% python3 -q
>>> import numpy as np
>>> np.set_printoptions(precision=2, suppress=True, linewidth=200, sign=" ")
>>> J = np.loadtxt("data.csv", delimiter=",")
>>> J
array([[ 2.13, -0.45, -0.42, -0.46, -2.46,  3.14, -2.  ],
       [ 2.6 , -1.51, -0.75,  1.31,  0.76, -3.15, -1.78],
       [ 2.36, -2.16,  1.91, -2.04,  0.56, -1.59,  2.03],
       [-1.22, -1.04, -4.31,  1.57, -0.72,  0.89, -0.27],
       [ 2.04, -0.01,  0.29,  4.02, -1.77,  0.8 ,  0.91],
       [-1.11,  0.39, -3.78,  0.8 ,  1.06,  0.27,  2.74],
       [ 0.23, -1.58,  2.47, -3.14, -0.48, -1.53,  1.97],
       [-3.09, -1.08,  0.94,  3.56, -0.71, -0.17,  0.46],
       [ 3.21, -1.33,  1.14,  0.28,  3.14,  1.15, -0.58],
       [ 1.71, -1.26,  0.15, -1.7 , -0.43, -3.88, -1.53],
       [-1.46, -1.93,  1.06, -0.96, -1.99, -2.88, -2.2 ],
       [ 0.19,  4.27, -1.73,  1.5 , -0.78,  0.93,  0.16],
       [-1.32,  0.23, -0.42, -3.11, -2.5 , -1.21, -2.37],
       [ 2.02, -0.09,  1.88, -1.84,  0.72, -3.57, -0.82],
       [-1.35,  0.23,  0.15,  0.97, -0.06, -4.5 , -1.39],
       [ 2.99,  1.9 , -1.61,  0.66, -0.79,  2.68,  1.27],
       [-0.27, -2.1 , -0.23, -1.55,  4.11, -1.02,  0.33],
       [-0.09, -2.04,  3.31, -1.47, -1.98, -1.93,  0.32],
       [ 0.13, -2.76,  3.77,  0.13, -1.59, -0.09,  0.78],
       [ 4.36,  1.23,  0.41,  0.08,  1.11, -1.74,  0.31],
       [ 1.5 , -0.68, -0.43,  3.96,  2.34,  0.22, -0.97],
       [-2.77, -3.61,  1.62, -0.47,  0.46, -1.11,  0.18],
       [-1.45, -0.07, -0.08,  1.11,  0.46,  4.56, -0.79],
       [-0.03, -2.41,  0.93,  1.56,  0.69,  0.34,  3.91],
       [ 0.11,  1.16,  2.8 ,  3.19,  1.93, -0.75,  1.16],
       [-1.08, -3.57,  2.3 ,  0.35,  2.35,  0.28,  0.23],
       [-2.19,  1.26,  0.14, -0.28, -3.02, -2.88, -1.06],
       [-2.31, -0.11,  0.98,  2.96,  0.05, -2.58, -1.81],
       [ 3.52,  1.34,  0.16,  0.61, -0.63,  2.42, -2.05],
       [-1.33,  2.75, -0.37, -1.53, -0.27,  0.29, -3.61],
       [-0.66, -1.78, -3.75,  1.96,  0.7 , -1.49,  0.87],
       [ 0.88,  1.28,  4.2 , -0.81,  1.4 ,  1.45, -0.5 ],
       [ 2.22, -1.54,  0.66, -2.09,  1.49, -2.17, -2.45],
       [-2.57, -0.16,  0.88,  2.76,  0.68,  3.08, -0.09],
       [-0.18, -4.27,  0.25, -1.03, -0.65, -2.27, -0.32],
       [-1.54,  0.2 ,  3.82, -1.19,  1.77,  1.4 ,  1.21],
       [ 2.35, -1.24, -3.05,  0.22, -1.49, -2.52,  0.17],
       [ 2.46, -1.94, -0.66, -0.98,  3.35,  0.25, -1.58],
       [ 2.19, -2.84,  0.67, -0.18, -2.23, -1.63,  2.02],
       [-4.13,  0.95,  1.14, -0.49, -1.64, -0.11, -1.68],
       [ 2.09, -1.6 , -2.41, -0.72,  1.78,  1.46,  2.54],
       [-0.56, -0.77,  0.59, -3.44,  1.11,  2.15,  2.46],
       [ 1.38,  0.25,  0.13, -0.54,  3.21, -2.69, -2.28],
       [ 0.19, -2.51, -0.64, -3.09, -1.49,  1.13, -2.28],
       [ 1.16,  3.  ,  1.84,  0.21,  1.03, -0.84,  3.07]])
>>> U, sigma, Vt = np.linalg.svd(J, full_matrices=False)
>>> np.round(U.T @ J @ Vt.T, 2) + 0
array([[ 16.28,   0.  ,   0.  ,   0.  ,   0.  ,   0.  ,   0.  ],
       [  0.  ,  14.22,   0.  ,   0.  ,   0.  ,   0.  ,   0.  ],
       [  0.  ,   0.  ,  13.4 ,   0.  ,   0.  ,   0.  ,   0.  ],
       [  0.  ,   0.  ,   0.  ,  12.32,   0.  ,   0.  ,   0.  ],
       [  0.  ,   0.  ,   0.  ,   0.  ,  11.45,   0.  ,   0.  ],
       [  0.  ,   0.  ,   0.  ,   0.  ,   0.  ,  10.29,   0.  ],
       [  0.  ,   0.  ,   0.  ,   0.  ,   0.  ,   0.  ,   9.45]])
>>> sigma / sigma[0]
array([ 1.  ,  0.87,  0.82,  0.76,  0.7 ,  0.63,  0.58])
